>>> import numpy as np
>>> from numpy import linalg as LA
>>> np.set_printoptions(precision=2, suppress=True, linewidth=100)
>>> K = np.array([[0, -2, 3], [0, 0, 2], [0, 0, 0]])
>>> LA.matrix_rank(K - K[0, 0] * np.eye(3))
np.int64(2)
>>> np.prod(np.diag(K)), np.round(LA.det(K), 2)
(np.int64(0), np.float64(0.0))
>>> K @ K
array([[ 0,  0, -4],
       [ 0,  0,  0],
       [ 0,  0,  0]])
>>> rank = LA.matrix_rank(K)
>>> rank
np.int64(2)
>>> N = LA.svd(K)[2][rank:].T
>>> N[:, 0] / N[np.abs(N[:, 0]).round(6).argmax(), 0]
array([1., 0., 0.])
>>> K @ N
array([[0.],
       [0.],
       [0.]])
>>> LA.matrix_rank(K.T @ K), LA.matrix_rank(K @ K.T)
(np.int64(2), np.int64(2))
>>> [int(LA.matrix_rank(K[:, :j + 1])) for j in range(3)]
[0, 1, 2]
>>> [int(LA.matrix_rank(np.delete(K, i, axis=0))) for i in range(3)]
[1, 1, 2]
>>> hat = np.triu(np.array([[-3, -2, -1], [3, 3, 1], [3, 0, 3]]), 1) + np.eye(3)
>>> B = hat @ K @ LA.inv(hat)
>>> B
array([[ 0., -2.,  1.],
       [ 0.,  0.,  2.],
       [ 0.,  0.,  0.]])
>>> LA.matrix_rank(B)
np.int64(2)
>>> round(LA.det(B), 2)
np.float64(0.0)
>>> np.trace(B), np.trace(K)
(np.float64(0.0), np.int64(0))
>>> left, sv, vt = LA.svd(B, full_matrices=False)
>>> np.round(left.T @ B @ vt.T, 2) + 0
array([[2.56, 0.  , 0.  ],
       [0.  , 1.56, 0.  ],
       [0.  , 0.  , 0.  ]])
>>> np.allclose(left * sv @ vt, B)
True
>>> np.cumsum(sv ** 2) / np.sum(sv ** 2)
array([0.73, 1.  , 1.  ])
>>> sv
array([2.56, 1.56, 0.  ])
>>> sv / sv[0]
array([1.  , 0.61, 0.  ])
>>> np.sqrt((sv ** 2).sum()), np.round(LA.norm(B), 2)
(np.float64(3.0), np.float64(3.0))
>>> left.shape, sv.shape, vt.shape
((3, 3), (3,), (3, 3))
>>> (sv > 1e-8).sum()
np.int64(2)
>>> np.round(left.T @ left, 2) + 0
array([[1., 0., 0.],
       [0., 1., 0.],
       [0., 0., 1.]])
>>> feats = np.load("arr.npy")
>>> feats
array([[ 2, -5, -1],
       [-5,  2, -5],
       [-1, -5,  2]])
>>> w, V = LA.eigh(feats)
>>> np.abs(V[:, -1]).round(6).argmax()
np.int64(1)
>>> np.round(V.T @ feats @ V, 2) + 0
array([[-5.59,  0.  ,  0.  ],
       [ 0.  ,  3.  ,  0.  ],
       [ 0.  ,  0.  ,  8.59]])
>>> LA.eigvalsh(feats @ feats)
array([ 9.  , 31.23, 73.77])
>>> LA.svd(feats, compute_uv=False)
array([8.59, 5.59, 3.  ])
>>> (w > 1e-8).sum(), (w < -1e-8).sum()
(np.int64(2), np.int64(1))
>>> round(float(w.sum()), 2), np.trace(feats)
(6.0, np.int64(6))
>>> rng = np.random.default_rng(3657)
>>> labels = rng.permutation(3)
>>> B = feats[:, labels] * rng.choice([-1, 1], 3)
>>> B
array([[ 5,  1,  2],
       [-2,  5, -5],
       [ 5, -2, -1]])
>>> left, _, vt = LA.svd(feats.T @ B)
>>> labels
array([1, 2, 0])
>>> np.round(LA.lstsq(feats, B)[0], 2) + 0
array([[ 0.,  0.,  1.],
       [-1.,  0.,  0.],
       [ 0., -1.,  0.]])
>>> np.round(left @ vt, 2) + 0
array([[ 0.,  0.,  1.],
       [-1.,  0.,  0.],
       [ 0., -1.,  0.]])
>>> LA.norm(feats, axis=0)
array([5.48, 7.35, 5.48])
>>> np.round(LA.norm(feats) ** 2 / LA.norm(feats, 2) ** 2, 2)
np.float64(1.55)
>>> np.round(LA.norm(feats, "nuc"), 2)
np.float64(17.18)
>>> LA.norm(feats, axis=1)
array([5.48, 7.35, 5.48])
>>> np.round(LA.norm(feats[0], 1), 2), np.round(LA.norm(feats[0], np.inf), 2)
(np.float64(8.0), np.float64(5.0))
>>> x0 = np.array([1, 2, 2])
>>> feats @ x0
array([-10, -11,  -7])
>>> (feats * x0).sum(axis=1)
array([-10, -11,  -7])
>>> (feats + feats.T) / 2
array([[ 2., -5., -1.],
       [-5.,  2., -5.],
       [-1., -5.,  2.]])
>>> feats @ feats
array([[ 30, -15,  21],
       [-15,  54, -15],
       [ 21, -15,  30]])
>>> np.trace(feats)
np.int64(6)
>>> np.sort(np.abs(LA.eigvals(feats)))
array([3.  , 5.59, 8.59])
>>> LA.matrix_power(feats, 4)
array([[ 1566, -1575,  1485],
       [-1575,  3366, -1575],
       [ 1485, -1575,  1566]])
>>> round(float(np.abs(LA.eigvals(feats)).max()), 2)
8.59
>>> np.round(LA.det(feats), 2)
np.float64(-144.0)
>>> np.allclose(feats @ feats.T, feats.T @ feats)
True
>>> W0 = np.load("dump.npy")
>>> W0
array([[ 2,  0,  2, -1,  3],
       [-1, -2,  3, -1,  2],
       [-1,  2,  2,  0, -3],
       [-3,  0, -3, -1,  2],
       [-3,  0, -3, -1,  2]])
>>> labels = rng.permutation(5)
>>> labels
array([3, 1, 4, 2, 0])
>>> B = W0[labels][:, labels]
>>> B
array([[-1,  0,  2, -3, -3],
       [-1, -2,  2,  3, -1],
       [-1,  0,  2, -3, -3],
       [ 0,  2, -3,  2, -1],
       [-1,  0,  3,  2,  2]])
>>> np.trace(B)
np.int64(3)
>>> np.round(np.sort(np.abs(LA.eigvals(B))), 2) + 0
array([0.  , 2.52, 2.52, 3.53, 4.99])
>>> round(LA.det(B), 2), np.round(LA.det(W0[labels]), 2)
(np.float64(0.0), np.float64(0.0))
